% python3 -q
>>> import numpy as np
>>> np.set_printoptions(precision=3, suppress=True, linewidth=140)
>>> m1 = np.array([[1, 2, -1, -1], [0, 2, 1, -3], [0, 1, -3, 2], [3, 3, -3, 3]])
>>> theta = np.radians(120)
>>> Rm = np.eye(4)
>>> Rm[1, 1] = Rm[0, 0] = np.cos(theta)
>>> Rm[1, 0], Rm[0, 1] = -np.sin(theta), np.sin(theta)
>>> Rm
array([[-0.5  ,  0.866,  0.   ,  0.   ],
       [-0.866, -0.5  ,  0.   ,  0.   ],
       [ 0.   ,  0.   ,  1.   ,  0.   ],
       [ 0.   ,  0.   ,  0.   ,  1.   ]])
>>> other = m1 @ Rm.T
>>> np.linalg.svd(m1, compute_uv=False), np.linalg.svd(other, compute_uv=False)
(array([7.048, 4.261, 1.731, 0.404]), array([7.048, 4.261, 1.731, 0.404]))
>>> x = np.array([2, 2, 0, 3])
>>> h = np.maximum(m1 @ x, 0)
>>> h
array([ 3,  0,  8, 21])
>>> np.tanh(m1 @ x)
array([ 0.995, -1.   ,  1.   ,  1.   ])
>>> m1.T @ h
array([ 66,  77, -90,  76])
>>> r0 = np.array([1, 5, 1, 2])
>>> other = m1 + np.outer(r0, np.eye(4)[3])
>>> other
array([[ 1.,  2., -1.,  0.],
       [ 0.,  2.,  1.,  2.],
       [ 0.,  1., -3.,  3.],
       [ 3.,  3., -3.,  5.]])
>>> np.round(np.linalg.det(other) / np.linalg.det(m1), 3), round(1 + np.linalg.solve(m1, r0)[3], 3)
(np.float64(2.952), np.float64(2.952))
>>> other = m1[0, 0] * m1[1:] - np.outer(m1[1:, 0], m1[0])
>>> other
array([[ 0,  2,  1, -3],
       [ 0,  1, -3,  2],
       [ 0, -3,  0,  6]])
>>> np.linalg.matrix_rank(other), np.linalg.matrix_rank(m1)
(np.int64(3), np.int64(4))
>>> np.flatnonzero(~other.round(6).any(axis=1))
array([], dtype=int64)
>>> arr = np.loadtxt("case1.csv", delimiter=",")
>>> arr
array([[1.   , 0.7  , 0.49 , 0.343, 0.24 , 0.168],
       [0.7  , 1.   , 0.7  , 0.49 , 0.343, 0.24 ],
       [0.49 , 0.7  , 1.   , 0.7  , 0.49 , 0.343],
       [0.343, 0.49 , 0.7  , 1.   , 0.7  , 0.49 ],
       [0.24 , 0.343, 0.49 , 0.7  , 1.   , 0.7  ],
       [0.168, 0.24 , 0.343, 0.49 , 0.7  , 1.   ]])
>>> # symmetric, so the eigenvalues are real
>>> def softmax(z):
...     e = np.exp(z - z.max(axis=-1, keepdims=True))
...     return e / e.sum(axis=-1, keepdims=True)
... 
>>> softmax(arr[3])
array([0.123, 0.143, 0.176, 0.238, 0.176, 0.143])
>>> softmax(arr).sum(axis=1)
array([1., 1., 1., 1., 1., 1.])
>>> softmax(10 * arr[3])
array([0.001, 0.005, 0.045, 0.898, 0.045, 0.005])
>>> softmax(arr[3] + -2)
array([0.123, 0.143, 0.176, 0.238, 0.176, 0.143])
>>> scores = arr @ arr.T / np.sqrt(6)
>>> softmax(scores).round(6).argmax(axis=1)
array([1, 1, 2, 3, 4, 4])
>>> J = np.array([[0, 0, 0, 1], [0, 0, 1, 1], [0, 1, 0, 0], [1, 1, 0, 0]])
>>> other = np.array([[-1, 1], [-3, 2], [-1, -3], [-2, 1]])
>>> np.linalg.matrix_rank(np.vstack([J, other.T]))
np.int64(4)
>>> np.einsum("ij->j", J)
array([1, 2, 1, 2])
>>> np.vstack([J, other.T]).shape
(6, 4)
>>> rng = np.random.default_rng(54121)
>>> lab = rng.permutation(4)
>>> lab
array([1, 2, 0, 3])
>>> other = J[lab][:, lab]
>>> np.diag(other)
array([0, 0, 0, 0])
>>> round(float(np.linalg.det(other)), 3), round(np.linalg.det(J[lab]), 3)
(1.0, np.float64(1.0))
>>> other
array([[0, 1, 0, 1],
       [1, 0, 0, 0],
       [0, 0, 0, 1],
       [1, 0, 1, 0]])
>>> np.allclose(other, J)
False
>>> E = np.load("run1.npy")
>>> E
array([[-0.799, -0.626,  0.935, -1.778,  0.157],
       [-0.298, -0.581,  1.353, -2.229, -0.158],
       [-0.024, -0.583,  0.832, -1.999,  0.061],
       [ 0.099, -1.354,  0.99 , -1.251,  0.366],
       [ 0.157, -0.51 ,  1.015, -2.12 ,  0.085],
       [ 0.485, -1.538,  0.882, -1.601,  0.419],
       [ 0.126, -0.761,  1.133, -1.991, -0.2  ],
       [ 0.434, -0.689,  0.973, -1.383,  0.219],
       [-0.162, -0.912,  0.643, -1.677,  0.519],
       [-0.154, -1.371,  0.981, -2.122,  0.827],
       [-0.073, -1.366,  0.95 , -1.792, -0.446],
       [-0.006, -1.107,  1.07 , -2.022, -0.221],
       [ 0.121, -1.557,  0.835, -1.761, -0.678],
       [ 0.798, -2.111,  0.982, -1.081, -1.977],
       [ 1.041, -1.623,  1.095, -1.383, -2.151],
       [ 0.85 , -1.624,  1.093, -0.964, -2.21 ],
       [ 0.672, -2.193,  1.359, -1.108, -2.122],
       [ 1.145, -1.472,  0.718, -1.08 , -2.316],
       [ 0.875, -2.228,  1.166, -1.004, -1.663],
       [ 0.684, -1.445,  0.481, -1.198, -2.05 ],
       [ 1.131, -1.589,  0.987, -1.108, -1.88 ],
       [ 0.675, -2.465,  1.017, -1.076, -2.147],
       [ 1.129, -1.87 ,  0.997, -1.055, -1.739],
       [ 1.304, -1.994,  1.076, -0.691, -2.194],
       [ 1.155, -1.778,  1.535, -1.184, -2.248],
       [ 1.232, -2.07 ,  1.108, -0.727, -1.981]])
>>> r0, v = E[6], E[15]
>>> np.round(r0 @ v, 3)
np.float64(4.943)
>>> p = (r0 @ v) / (r0 @ r0) * r0
>>> p
array([ 0.106, -0.639,  0.952, -1.673, -0.168])
>>> (v - p) @ r0
np.float64(0.0)
>>> v - p
array([ 0.744, -0.985,  0.141,  0.709, -2.042])
>>> q, evecs = np.linalg.qr(arr[:, :2])[0], np.linalg.qr(arr[:, 2:])[0]
>>> sv = np.linalg.svd(q.T @ evecs, compute_uv=False)
>>> (sv > 0.9).sum()
np.int64(1)
>>> np.round(np.linalg.norm(q @ q.T - evecs @ evecs.T, 2), 3)
np.float64(1.0)
>>> lab = E[:, 0] > np.median(E[:, 0])
>>> r0 = E[lab].mean(axis=0) - E[~lab].mean(axis=0)
>>> ((E - E.mean(axis=0)) @ r0 > 0).astype(int)
array([0, 0, 0, 0, 0, 0, 0, 0, 0, 0, 0, 0, 0, 1, 1, 1, 1, 1, 1, 1, 1, 1, 1, 1, 1, 1])
>>> other = np.array([[0, 2], [1, -1], [2, 1], [1, 3], [0, -3]])
>>> np.vstack([E, other.T]).shape
(28, 5)
>>> np.linalg.matrix_rank(E @ other)
np.int64(2)
>>> np.einsum("ij->j", E)
array([ 12.597, -37.417,  26.206, -37.385, -25.728])
>>> np.linalg.matrix_rank(np.vstack([E, other.T]))
np.int64(5)
>>> r0 = np.array([0, -3])
>>> np.correlate(E[1], E[25], "full")
array([ 0.59 ,  1.368, -2.588,  3.405,  4.268, -5.871,  6.106, -2.419, -0.195])
>>> np.cross(E[1, :3], E[25, :3])
array([2.157, 1.997, 1.333])
>>> np.polyval(r0, E[1])
array([-3., -3., -3., -3., -3.])
>>> W0 = np.load("block4.npy")
>>> W0
array([[0, 1],
       [0, 0]])
>>> # row 0 dominates
>>> left, sv, vt = np.linalg.svd(W0)
>>> sv
array([1., 0.])
>>> other = left[:, :1] @ np.diag(sv[:1]) @ vt[:1]
>>> np.linalg.matrix_rank(W0, rtol=0.05)
np.int64(1)
>>> np.linalg.matrix_rank(other)
np.int64(1)
>>> other
array([[0., 1.],
       [0., 0.]])
>>> round(np.linalg.norm(W0 - other) / np.linalg.norm(W0), 3)
np.float64(0.0)
>>> left, sv, vt = np.linalg.svd(W0)
>>> evecs = vt[:(sv > 1e-8).sum()]
>>> x = W0[1] + -3 * W0[0] + rng.integers(2) * np.eye(2)[0]
>>> x
array([ 1., -3.])
>>> np.linalg.matrix_rank(np.vstack([W0, x]))
np.int64(2)
>>> round(np.linalg.norm(x - evecs.T @ evecs @ x), 3)
np.float64(1.0)
>>> np.diag(evecs.T @ evecs)
array([0., 1.])
>>> A = np.array([[0, 1, 1, 0, 0, 0, 1, 1],
...     [1, 0, 1, 0, 1, 0, 0, 1],
...     [1, 1, 0, 0, 1, 0, 1, 0],
...     [0, 0, 0, 0, 0, 0, 1, 1],
...     [0, 1, 1, 0, 0, 0, 1, 1],
...     [0, 0, 0, 0, 0, 0, 0, 0],
...     [1, 0, 1, 1, 1, 0, 0, 1],
...     [1, 1, 0, 1, 1, 0, 1, 0]])
>>> # null space of dimension 3
>>> A.sum(axis=0)
array([4, 4, 4, 2, 4, 0, 5, 5])
>>> L = np.diag(A.sum(axis=1)) - A
>>> L
array([[ 4, -1, -1,  0,  0,  0, -1, -1],
       [-1,  4, -1,  0, -1,  0,  0, -1],
       [-1, -1,  4,  0, -1,  0, -1,  0],
       [ 0,  0,  0,  2,  0,  0, -1, -1],
       [ 0, -1, -1,  0,  4,  0, -1, -1],
       [ 0,  0,  0,  0,  0,  0,  0,  0],
       [-1,  0, -1, -1, -1,  0,  5, -1],
       [-1, -1,  0, -1, -1,  0, -1,  5]])
>>> np.round(np.linalg.eigvalsh(L), 3) + 0
array([0.   , 0.   , 1.836, 4.   , 4.382, 4.773, 6.391, 6.618])
>>> (np.linalg.eigvalsh(L) < 1e-8).sum()
np.int64(2)
>>> np.linalg.matrix_rank(L)
np.int64(6)
>>> round(np.linalg.det(L[1:, 1:]))
0
>>> np.argsort(-np.linalg.norm(A, axis=0).round(6), kind="stable")[:3]
array([6, 7, 0])
>>> round(np.linalg.norm(A, 2) / np.linalg.norm(A), 3)
np.float64(0.788)
>>> np.linalg.matrix_rank(A, rtol=0.1)
np.int64(5)
>>> np.linalg.cond(A) > 100
np.True_
>>> (np.linalg.matrix_power((A != 0) + (A.T != 0) + np.eye(8), 8) > 0).astype(int)
array([[1, 1, 1, 1, 1, 0, 1, 1],
       [1, 1, 1, 1, 1, 0, 1, 1],
       [1, 1, 1, 1, 1, 0, 1, 1],
       [1, 1, 1, 1, 1, 0, 1, 1],
       [1, 1, 1, 1, 1, 0, 1, 1],
       [0, 0, 0, 0, 0, 1, 0, 0],
       [1, 1, 1, 1, 1, 0, 1, 1],
       [1, 1, 1, 1, 1, 0, 1, 1]])
>>> round(np.linalg.det(A), 3)
np.float64(0.0)
>>> feats = np.load("test10.npy")
>>> feats
array([[-1.,  1.,  0.,  0.],
       [ 0., -1.,  1.,  0.],
       [ 0.,  0., -1.,  1.],
       [ 0.,  0.,  0., -1.]])
>>> lab = rng.permutation(4)
>>> other = feats[:, lab] * rng.choice([-1, 1], 4)
>>> other
array([[-1., -0., -1., -0.],
       [ 0., -0.,  1., -1.],
       [ 0., -1., -0.,  1.],
       [ 0.,  1., -0., -0.]])
>>> left, _, vt = np.linalg.svd(feats.T @ other)
>>> np.round(np.linalg.lstsq(feats, other)[0], 3) + 0
array([[ 1.,  0.,  0.,  0.],
       [ 0.,  0., -1.,  0.],
       [ 0.,  0.,  0., -1.],
       [ 0., -1.,  0.,  0.]])
>>> lab
array([0, 3, 1, 2])
>>> q, evecs = np.linalg.qr(other[:, :2])[0], np.linalg.qr(other[:, 2:])[0]
>>> sv = np.linalg.svd(q.T @ evecs, compute_uv=False)
>>> np.degrees(np.arccos(sv.clip(0, 1)))
array([27.368, 62.632])
>>> x = np.array([0, -2, 2, 2])
>>> rhs = feats @ x
>>> beta, lr = np.zeros(4), 1 / np.linalg.norm(feats, 2) ** 2
>>> for i in range(150):
...     beta -= lr * feats.T @ (feats @ beta - rhs)
...     if i % 50 == 0: print(i, round(np.linalg.norm(feats @ beta - rhs), 3))
... 
0 1.953
50 0.009
100 0.002
>>> beta
array([-0.001, -2.   ,  2.   ,  2.   ])
>>> proj = np.triu(np.array([[3, 3, 0, 0], [1, 1, 1, 2], [3, 1, 2, 0], [0, 2, 2, 0]]), 1) + np.eye(4)
>>> other = proj @ feats @ np.linalg.inv(proj)
>>> np.trace(other), np.trace(feats)
(np.float64(-4.0), np.float64(-4.0))
>>> round(np.linalg.det(other), 3)
np.float64(1.0)
>>> M = np.load("layer9.npy")
>>> M
array([[ 0.523, -0.129,  0.797,  0.894],
       [-0.987,  0.462,  0.91 , -1.   ],
       [-0.291,  0.273,  0.998, -0.93 ],
       [ 0.11 , -0.3  , -0.987,  0.966],
       [ 0.887, -0.438, -0.994,  0.999],
       [-0.811,  0.245,  0.997, -0.939],
       [-0.235,  0.282, -0.09 , -0.984],
       [-0.254,  0.129,  0.786, -0.726],
       [ 0.273,  0.07 ,  0.797, -0.254],
       [ 0.757, -0.235, -0.985,  0.944],
       [-0.462,  0.31 ,  0.963, -0.982],
       [-0.986,  0.635,  1.   , -1.   ],
       [-0.485,  0.08 , -0.726, -0.757],
       [-0.74 ,  0.544,  1.   , -0.999],
       [-0.919,  0.345,  0.907, -0.996],
       [-0.178,  0.235,  0.558, -0.953],
       [-0.93 ,  0.414,  0.999, -0.997],
       [-0.96 ,  0.478,  1.   , -0.999],
       [ 0.961, -0.336,  0.129,  0.998],
       [-0.67 ,  0.273,  0.178, -0.986],
       [ 0.909,  0.   ,  0.168,  0.478],
       [ 0.282,  0.217,  0.997, -0.782],
       [ 0.629, -0.09 ,  0.68 ,  0.808],
       [-0.84 ,  0.508,  0.999, -0.999],
       [ 0.675, -0.08 ,  0.89 ,  0.827],
       [ 0.572,  0.02 ,  0.31 ,  0.11 ],
       [-0.929, -0.06 , -0.995, -0.558],
       [ 0.883, -0.139,  0.01 ,  0.917],
       [-0.515,  0.178,  0.967, -0.843],
       [ 0.47 , -0.02 ,  0.933,  0.572],
       [-0.885,  0.168,  0.354, -0.94 ]])
>>> x = np.array([1, -1, -2, 2])
>>> rhs = M @ x
>>> np.linalg.solve(M.T @ M, M.T @ rhs)
array([ 1., -1., -2.,  2.])
>>> np.round(np.linalg.pinv(M) @ M, 3) + 0
array([[1., 0., 0., 0.],
       [0., 1., 0., 0.],
       [0., 0., 1., 0.],
       [0., 0., 0., 1.]])
>>> rhs = rhs + 0.05 * rng.normal(size=31)
>>> rhs
array([ 0.945, -5.265, -4.5  ,  4.269,  5.314, -4.873, -2.339, -3.428, -1.832,  4.942, -4.651, -5.616, -0.633, -5.256, -5.018, -3.447,
       -5.371, -5.497,  3.012, -3.252,  1.57 , -3.556,  0.952, -5.385,  0.557,  0.126, -0.005,  2.893, -4.387, -0.243, -3.678])
>>> beta, *_ = np.linalg.lstsq(M, rhs)
>>> round(float(np.linalg.norm(rhs - M @ beta)), 3)
0.249
>>> [round(float(np.linalg.norm(np.linalg.solve(M.T @ M + lam * np.eye(4), M.T @ rhs))), 2) for lam in (0, 1, 10, 100)]
[3.17, 3.08, 2.56, 0.98]
>>> np.round(M.T @ (rhs - M @ beta), 3) + 0
array([0., 0., 0., 0.])
>>> left, sv, vt = np.linalg.svd(M, full_matrices=False)
>>> np.cumsum(sv ** 2) / np.sum(sv ** 2)
array([0.752, 0.966, 0.996, 1.   ])
>>> left.shape, sv.shape, vt.shape
((31, 4), (4,), (4, 4))
>>> np.abs(vt[0])
array([0.5  , 0.232, 0.483, 0.681])
>>> (sv > 1e-8).sum()
np.int64(4)
>>> round(np.sqrt((sv ** 2).sum()), 3), np.round(np.linalg.norm(M), 3)
(np.float64(7.886), np.float64(7.886))
